In [1]: import numpy as np

In [2]: from numpy import linalg as LA

In [3]: np.set_printoptions(precision=1, suppress=True, linewidth=200)

In [4]: arr = np.loadtxt("dump.csv", delimiter=",")

In [5]: arr
Out[5]: 
array([[ 11.1, -11.4, -20. ],
       [  9.7, -11.6, -19.3],
       [  9.1, -11.2, -20.1],
       [ 11.1,  -9.9, -18.7],
       [ 10.2,  -9.5, -22.3],
       [ 10.3,  -9.4, -20.7],
       [  9.3,  -8.8, -20.6],
       [  9.3,  -9.1, -20.9],
       [ 10.9,  -9.7, -21. ],
       [ 10.3,  -9.2, -20.1],
       [ 10.8, -11.5, -19.5],
       [ 12.4, -10.1, -19.1],
       [ 10.3, -10.5, -19.7],
       [ 10.6, -10.7, -19.9],
       [ 11.9, -11.1, -21.9],
       [  9.7, -10.8, -21. ],
       [ 10.7, -10. , -19.1],
       [ 10.3, -10.9, -20. ],
       [  8.6, -10.8, -19.7],
       [ 11.3,  -8.7, -19.7],
       [ 10.6,  -9.6, -19.7],
       [  8.9,  -9.8, -20.4],
       [ 10.9,  -8.3, -19.8],
       [  9.7, -11.1, -21. ],
       [  8.1, -10.3, -20.1],
       [  9.6, -10. , -18.9],
       [  9.4, -11.6, -20.6]])

In [6]: cov = np.cov(arr, rowvar=False)

In [7]: print(np.median(arr, axis=0))
[ 10.3 -10.1 -20. ]

In [8]: print(np.polyfit(arr[:, 0], arr[:, 1], 1))
[  0.1 -11.2]

In [9]: arr.std(axis=0)
Out[9]: array([1. , 0.9, 0.8])

In [10]: Xs = (arr - arr.mean(axis=0)) / arr.std(axis=0)

In [11]: Xs.std(axis=0)
Out[11]: array([1., 1., 1.])

In [12]: np.argwhere(np.abs(Xs) > 2)
Out[12]: 
array([[ 4,  2],
       [11,  0],
       [14,  2],
       [22,  1],
       [24,  0]])

In [13]: b = LA.lstsq(np.delete(Xs, 1, axis=1), Xs[:, 1])[0]

In [14]: b.round(1) + 0
Out[14]: array([0.1, 0. ])

In [15]: np.abs(b).argmax()
Out[15]: np.int64(0)

In [16]: Xs = arr - arr.mean(axis=0)

In [17]: U, sv, VT = LA.svd(Xs, full_matrices=False)

In [18]: (np.sign(U[:, 0]) == np.sign(U[0, 0])).astype(int)
Out[18]: array([1, 0, 0, 1, 0, 1, 0, 0, 1, 1, 1, 1, 1, 1, 1, 0, 1, 0, 0, 1, 1, 0, 1, 0, 0, 0, 0])

In [19]: VT[0] * np.sign(VT[0, np.abs(VT[0]).argmax()])
Out[19]: array([0.9, 0.5, 0.2])

In [20]: sv ** 2 / (sv ** 2).sum()
Out[20]: array([0.4, 0.3, 0.3])

In [21]: np.round(Xs.mean(axis=0), 1) + 0
Out[21]: array([0., 0., 0.])

In [22]: print(np.searchsorted(np.cumsum(sv ** 2) / (sv ** 2).sum(), 0.9) + 1)
3

In [23]: np.abs(U[:, 0]).argmax()
Out[23]: np.int64(11)

In [24]: D = LA.norm(arr[:, None] - arr[None], axis=-1)

In [25]: D.mean(axis=1).argmax()
Out[25]: np.int64(14)

In [26]: D[:5, :5]
Out[26]: 
array([[0. , 1.6, 2. , 2. , 3.1],
       [1.6, 0. , 1.1, 2.3, 3.7],
       [2. , 1.1, 0. , 2.8, 3. ],
       [2. , 2.3, 2.8, 0. , 3.7],
       [3.1, 3.7, 3. , 3.7, 0. ]])

In [27]: print(LA.matrix_rank(D ** 2))
5

In [28]: W0 = np.load("out18.npy")

In [29]: W0
Out[29]: 
array([[ 7.3,  0.9, -0.1],
       [ 5.1,  5.8, -4.3],
       [ 2.5, -2.5,  2.4],
       [-2.6,  1.4, -1.3],
       [ 7.2,  0.6, -0.1],
       [-3.8, -5.9,  4.5],
       [-2.7,  1.4, -1.5],
       [-7.6, -2. ,  1. ],
       [-2.2, -4.7,  3.8],
       [-1.2,  1.3, -1.3],
       [-0.5, -2.5,  2. ],
       [-2.9, -1.2,  0.5],
       [-1.2,  1.3, -1.3],
       [ 2.9, -0.1,  0.5],
       [ 3. ,  1. , -0.7],
       [10.7,  4. , -2.6],
       [ 5.9,  2.1, -1.2],
       [11.7,  2.8, -1.3],
       [ 2.4, -1.5,  1.4],
       [ 0.4, -4.8,  4.3],
       [10.8,  5.2, -3.7],
       [-1.9, -3.5,  2.8],
       [ 3.1,  1. , -0.5],
       [-1.2,  1.2, -1.1],
       [ 0.3,  1.3, -1.1],
       [ 1.1, -1.4,  1.3]])

In [30]: f, g = W0[17], W0[11]

In [31]: np.round(f @ g, 1)
Out[31]: np.float64(-37.9)

In [32]: round(f @ f, 1)
Out[32]: np.float64(146.4)

In [33]: pr = (f @ g) / (f @ f) * f

In [34]: pr
Out[34]: array([-3. , -0.7,  0.3])

In [35]: np.round(LA.norm(f + g) ** 2 + LA.norm(f - g) ** 2, 1)
Out[35]: np.float64(313.0)

In [36]: np.outer(f, g)
Out[36]: 
array([[-33.9, -14. ,   5.8],
       [ -8.1,  -3.4,   1.4],
       [  3.8,   1.6,  -0.7]])

In [37]: K = np.loadtxt("arr.csv", delimiter=",")

In [38]: K
Out[38]: 
array([[0., 0., 0., 0.],
       [0., 0., 3., 1.],
       [0., 3., 0., 0.],
       [0., 1., 0., 0.]])

In [39]: rng = np.random.default_rng(99212)

In [40]: labels = rng.permutation(4)

In [41]: labels
Out[41]: array([2, 3, 0, 1])

In [42]: M2 = K[labels][:, labels]

In [43]: np.diag(M2)
Out[43]: array([0., 0., 0., 0.])

In [44]: round(float(LA.det(M2)), 1), np.round(LA.det(K[labels]), 1)
Out[44]: (0.0, np.float64(0.0))

In [45]: np.trace(M2)
Out[45]: np.float64(0.0)

In [46]: np.round(np.sort(np.abs(LA.eigvals(M2))), 1) + 0
Out[46]: array([0. , 0. , 3.2, 3.2])

In [47]: M2
Out[47]: 
array([[0., 0., 0., 3.],
       [0., 0., 0., 1.],
       [0., 0., 0., 0.],
       [3., 1., 0., 0.]])

In [48]: np.unique(K.round(6), axis=0).shape
Out[48]: (4, 4)

In [49]: np.abs(np.diag(LA.qr(K)[1])) > 1e-9
Out[49]: array([False,  True,  True, False])

In [50]: np.allclose(K[:-1].T @ LA.lstsq(K[:-1].T, K[-1])[0], K[-1])
Out[50]: True

In [51]: r = LA.matrix_rank(K)

In [52]: r
Out[52]: np.int64(2)

In [53]: ns = LA.svd(K)[2][r:].T

In [54]: LA.matrix_rank(K.T @ K), LA.matrix_rank(K @ K.T)
Out[54]: (np.int64(2), np.int64(2))

In [55]: np.round(K @ ns, 1) + 0
Out[55]: 
array([[0., 0.],
       [0., 0.],
       [0., 0.],
       [0., 0.]])

In [56]: np.allclose(K @ ns, 0)
Out[56]: True

In [57]: X = np.array([[0.5, 1.1, 1.1],
    ...:     [0.1, -2.0, 0.6],
    ...:     [-2.3, -0.2, -2.6],
    ...:     [1.5, 1.1, 0.2],
    ...:     [-1.5, 1.1, 1.7],
    ...:     [1.0, -1.1, 0.2],
    ...:     [0.9, -1.1, -0.6],
    ...:     [-0.4, 0.3, 0.3],
    ...:     [-0.9, 0.4, -0.5],
    ...:     [1.2, 0.1, 0.1],
    ...:     [1.2, 0.4, 0.6],
    ...:     [-0.7, 0.2, -1.1],
    ...:     [-0.3, -0.3, -1.6],
    ...:     [-0.3, -0.1, -1.6],
    ...:     [1.5, 1.8, -0.2]])

In [58]: X[:, 0] = -2 * X[:, 1] + 0.1 * rng.normal(size=15)

In [59]: print(X)
[[-2.3  1.1  1.1]
 [ 3.9 -2.   0.6]
 [ 0.3 -0.2 -2.6]
 [-2.2  1.1  0.2]
 [-2.1  1.1  1.7]
 [ 2.2 -1.1  0.2]
 [ 2.2 -1.1 -0.6]
 [-0.6  0.3  0.3]
 [-0.7  0.4 -0.5]
 [-0.1  0.1  0.1]
 [-0.9  0.4  0.6]
 [-0.5  0.2 -1.1]
 [ 0.4 -0.3 -1.6]
 [ 0.1 -0.1 -1.6]
 [-3.8  1.8 -0.2]]

In [60]: cov = np.cov(X, rowvar=False)

In [61]: np.median(X, axis=0)
Out[61]: array([-0.5,  0.2,  0.1])

In [62]: round(np.corrcoef(X[:, 2], X[:, 0])[0, 1], 1)
Out[62]: np.float64(-0.2)

In [63]: np.corrcoef(X.T)
Out[63]: 
array([[ 1. , -1. , -0.2],
       [-1. ,  1. ,  0.2],
       [-0.2,  0.2,  1. ]])

In [64]: cov.shape
Out[64]: (3, 3)

In [65]: print(np.argwhere(np.triu(np.abs(np.corrcoef(X.T)) > 0.8, 1)))
[[0 1]]

In [66]: np.polyfit(X[:, 2], X[:, 0], 1)
Out[66]: array([-0.4, -0.4])

In [67]: X.std(axis=0)
Out[67]: array([1.9, 1. , 1.1])

In [68]: cov
Out[68]: 
array([[ 3.9, -1.9, -0.5],
       [-1.9,  1. ,  0.3],
       [-0.5,  0.3,  1.3]])

In [69]: proj = X @ LA.solve(X.T @ X, X.T)

In [70]: np.round(np.diag(proj), 1) + 0
Out[70]: array([0.3, 0.6, 0.4, 0.1, 0.2, 0.1, 0.1, 0. , 0.1, 0.1, 0.1, 0.1, 0.3, 0.1, 0.5])

In [71]: np.allclose(proj @ proj, proj)
Out[71]: True

In [72]: M2 = np.array([[2, -2, -1], [-1, 0, -1], [0, 1, -1]])

In [73]: LA.matrix_rank(X @ M2)
Out[73]: np.int64(3)

In [74]: np.vstack([X, M2.T]).shape
Out[74]: (18, 3)

In [75]: np.round(np.einsum("ik,kj->ji", X, M2), 1) + 0
Out[75]: 
array([[-5.7,  9.7,  0.8, -5.4, -5.3,  5.5,  5.4, -1.6, -1.8, -0.3, -2.1, -1.3,  1.1,  0.3, -9.4],
       [ 5.7, -7.1, -3.2,  4.5,  5.9, -4.2, -4.9,  1.6,  0.9,  0.3,  2.3,  0. , -2.4, -1.8,  7.4],
       [ 0.1, -2.5,  2.5,  0.9, -0.7, -1.3, -0.5,  0. ,  0.8, -0.1, -0.1,  1.4,  1.5,  1.6,  2.2]])

In [76]: print(np.round(X @ M2, 1) + 0)
[[-5.7  5.7  0.1]
 [ 9.7 -7.1 -2.5]
 [ 0.8 -3.2  2.5]
 [-5.4  4.5  0.9]
 [-5.3  5.9 -0.7]
 [ 5.5 -4.2 -1.3]
 [ 5.4 -4.9 -0.5]
 [-1.6  1.6  0. ]
 [-1.8  0.9  0.8]
 [-0.3  0.3 -0.1]
 [-2.1  2.3 -0.1]
 [-1.3  0.   1.4]
 [ 1.1 -2.4  1.5]
 [ 0.3 -1.8  1.6]
 [-9.4  7.4  2.2]]

In [77]: f = np.array([1, 3])

In [78]: J = f[np.abs(np.subtract.outer(np.arange(2), np.arange(2)))]

In [79]: J
Out[79]: 
array([[1, 3],
       [3, 1]])

In [80]: ev, vecs = LA.eigh(J)

In [81]: print(np.round(vecs.T @ J @ vecs, 1) + 0)
[[-2.  0.]
 [ 0.  4.]]

In [82]: print(np.round(vecs.T @ vecs, 1) + 0)
[[1. 0.]
 [0. 1.]]

In [83]: vecs @ np.diag(ev) @ vecs.T
Out[83]: 
array([[1., 3.],
       [3., 1.]])

In [84]: np.abs(vecs[:, -1]).round(6).argmax()
Out[84]: np.int64(0)

In [85]: LA.eigvalsh(J + -1 * np.eye(2))
Out[85]: array([-3.,  3.])

In [86]: LA.svd(J, compute_uv=False)
Out[86]: array([4., 2.])

In [87]: ev, vecs = LA.eigh(J)

In [88]: vec = np.array([0, 1])

In [89]: print(np.abs(J).sum(axis=1).max(), np.abs(ev).max())
4 4.0

In [90]: vecs * np.maximum(ev, 0) @ vecs.T
Out[90]: 
array([[2., 2.],
       [2., 2.]])

In [91]: (np.sign(vecs[:, -1].round(6)) == np.sign(vecs[0, -1].round(6))).astype(int)
Out[91]: array([1, 1])

In [92]: print(vec @ J @ vec / (vec @ vec), ev[0], ev[-1])
1.0 -2.0 4.0

In [93]: vec @ J @ vec
Out[93]: np.int64(1)

In [94]: (J + J.T) / 2
Out[94]: 
array([[1., 3.],
       [3., 1.]])

In [95]: print(np.round(np.abs(LA.eigvals(J)).max(), 1))
4.0

In [96]: round(LA.det(J), 1)
Out[96]: np.float64(-8.0)

In [97]: LA.matrix_power(J, 3)
Out[97]: 
array([[28, 36],
       [36, 28]])

In [98]: vec = np.array([3, 1, 0])

In [99]: rhs = arr @ vec

In [100]: b, lr = np.zeros(3), 1 / LA.norm(arr, 2) ** 2

In [101]: for i in range(300):
     ...:     b -= lr * arr.T @ (arr @ b - rhs)
     ...:     if i % 50 == 0: print(i, round(LA.norm(arr @ b - rhs), 1))
     ...: 
0 16.1
50 14.8
100 13.6
150 12.5
200 11.5
250 10.6

In [102]: b
Out[102]: array([ 1.4,  0.2, -0.4])

In [103]: np.round(LA.eigvalsh(J).min(), 1)
Out[103]: np.float64(-2.0)

In [104]: np.all(LA.eigvalsh(J) > 0)
Out[104]: np.False_

In [105]: try:
     ...:     LA.cholesky(J)
     ...: except LA.LinAlgError as e:
     ...:     print(e)
     ...: 
Matrix is not positive definite

In [106]: M = np.array([[5, 5], [5, 10]])

In [107]: vec = np.array([2, 0, 3, 1])

In [108]: np.sign((K @ vec).round(6))
Out[108]: array([0., 1., 0., 0.])

In [109]: K * vec
Out[109]: 
array([[0., 0., 0., 0.],
       [0., 0., 9., 1.],
       [0., 0., 0., 0.],
       [0., 0., 0., 0.]])

In [110]: K @ (2 * vec)
Out[110]: array([ 0., 20.,  0.,  0.])

In [111]: np.einsum("ij,j->i", K, vec)
Out[111]: array([ 0., 10.,  0.,  0.])

In [112]: vec = np.ones(2)

In [113]: for _ in range(4):
     ...:     vec = M @ vec
     ...:     vec /= LA.norm(vec)
     ...:     print(round(vec @ M @ vec, 1))
     ...: 
13.1
13.1
13.1
13.1

In [114]: round(float(LA.eigvalsh(M)[-1]), 1)
Out[114]: 13.1

In [115]: vec
Out[115]: array([0.5, 0.9])

In [116]: labels = rng.permutation(2)

In [117]: labels
Out[117]: array([1, 0])

In [118]: M2 = M[labels][:, labels]

In [119]: np.diag(M2)
Out[119]: array([10,  5])

In [120]: Lm = LA.cholesky(M)

In [121]: M / np.sqrt(np.outer(np.diag(M), np.diag(M)))
Out[121]: 
array([[1. , 0.7],
       [0.7, 1. ]])

In [122]: vec = np.array([2, -2])

In [123]: M @ np.eye(2)[0]
Out[123]: array([5., 5.])

In [124]: np.sign((M @ vec).round(6))
Out[124]: array([ 0, -1])

In [125]: M * vec
Out[125]: 
array([[ 10, -10],
       [ 10, -20]])

In [126]: LA.norm(M @ vec) <= LA.norm(M, 2) * LA.norm(vec) + 1e-9
Out[126]: np.True_

In [127]: np.einsum("ij,j->i", M, vec)
Out[127]: array([  0, -10])

In [128]: data = np.load("data.npy")

In [129]: data
Out[129]: 
array([[-1,  1,  0, -1],
       [-1,  0,  3, -1],
       [ 1,  1, -6,  1]])

In [130]: f, g = data[0], data[1]

In [131]: f @ f
Out[131]: np.int64(3)

In [132]: pr = (f @ g) / (f @ f) * f

In [133]: LA.matrix_rank(np.outer(f, g))
Out[133]: np.int64(1)

In [134]: print(round((g - pr) @ f, 1))
0.0

In [135]: pr
Out[135]: array([-0.7,  0.7,  0. , -0.7])

In [136]: g - pr
Out[136]: array([-0.3, -0.7,  3. , -0.3])

In [137]: r = LA.matrix_rank(data)

In [138]: r
Out[138]: np.int64(2)

In [139]: ns = LA.svd(data)[2][r:].T

In [140]: np.allclose(data @ ns, 0)
Out[140]: True

In [141]: LA.matrix_rank(data.T @ data), LA.matrix_rank(data @ data.T)
Out[141]: (np.int64(2), np.int64(2))

In [142]: [int(LA.matrix_rank(data[:i])) for i in range(1, len(data) + 1)]
Out[142]: [1, 2, 2]

In [143]: [int(LA.matrix_rank(data[:, :j + 1])) for j in range(4)]
Out[143]: [1, 2, 2, 2]

In [144]: ns @ ns.T
Out[144]: 
array([[ 0.7,  0.3,  0.1, -0.3],
       [ 0.3,  0.6,  0.2,  0.3],
       [ 0.1,  0.2,  0.1,  0.1],
       [-0.3,  0.3,  0.1,  0.7]])

In [145]: np.round(LA.norm(data[1] - data[2]), 1)
Out[145]: np.float64(9.5)

In [146]: round(LA.norm(data[1], 1), 1), round(LA.norm(data[1], np.inf), 1)
Out[146]: (np.float64(5.0), np.float64(3.0))

In [147]: LA.norm(data, axis=1)
Out[147]: array([1.7, 3.3, 6.2])

In [148]: print(data[1] @ data[2])
-20

In [149]: round(float(LA.norm(data) ** 2 / LA.norm(data, 2) ** 2), 1)
Out[149]: 1.1

In [150]: mat = np.load("test11.npy")

In [151]: mat
Out[151]: 
array([[-6. , -3.9, -4. ],
       [-5.8, -3.9, -3.8],
       [-6. , -3.9, -3.7],
       [-6. , -4.1, -4. ],
       [-6. , -4. , -4.1],
       [-5.9, -4. , -4. ],
       [-6. , -3.9, -4. ],
       [-6.2, -3.9, -3.9],
       [-5. ,  4.1,  0. ],
       [-4.9,  3.9, -0.1],
       [-4.8,  3.9, -0.2],
       [-4.9,  4. , -0.1],
       [-4.9,  4.1,  0. ],
       [-5. ,  4.3,  0. ],
       [-5.1,  4. ,  0. ],
       [-4.8,  4.1,  0. ],
       [-2.2, -0.9,  5. ],
       [-2.1, -1.1,  4.9],
       [-1.9, -1. ,  5.2],
       [-2.2, -1. ,  5. ],
       [-1.9, -1.2,  5. ],
       [-2.1, -1.1,  5.1],
       [-2.1, -0.9,  4.9],
       [-2.2, -1.1,  4.8]])

In [152]: vec = np.array([-1, -5, -4])

In [153]: rhs = mat @ vec

In [154]: LA.lstsq(mat, rhs)[0]
Out[154]: array([-1., -5., -4.])

In [155]: LA.solve(mat.T @ mat, mat.T @ rhs)
Out[155]: array([-1., -5., -4.])

In [156]: np.round(LA.pinv(mat) @ mat, 1) + 0
Out[156]: 
array([[1., 0., 0.],
       [0., 1., 0.],
       [0., 0., 1.]])

In [157]: rhs = rhs + 0.3 * rng.normal(size=24)

In [158]: rhs
Out[158]: array([ 41.3,  40.4,  39.9,  42.3,  42.6,  42. ,  41.9,  41.2, -16.3, -13.8, -13.5, -14.3, -15.9, -16.6, -14.8, -15.3, -13.4, -12. , -14. , -13. , -11.9, -12.4, -12.9, -11.5])

In [159]: b, *_ = LA.lstsq(mat, rhs)

In [160]: b.round()
Out[160]: array([-1., -5., -4.])

In [161]: round(float(LA.norm(rhs - mat @ b)), 1)
Out[161]: 1.4

In [162]: b
Out[162]: array([-1., -5., -4.])

In [163]: [round(float(LA.norm(LA.solve(mat.T @ mat + lam * np.eye(3), mat.T @ rhs))), 2) for lam in (0, 1, 10, 100)]
Out[163]: [6.47, 6.45, 6.3, 5.11]
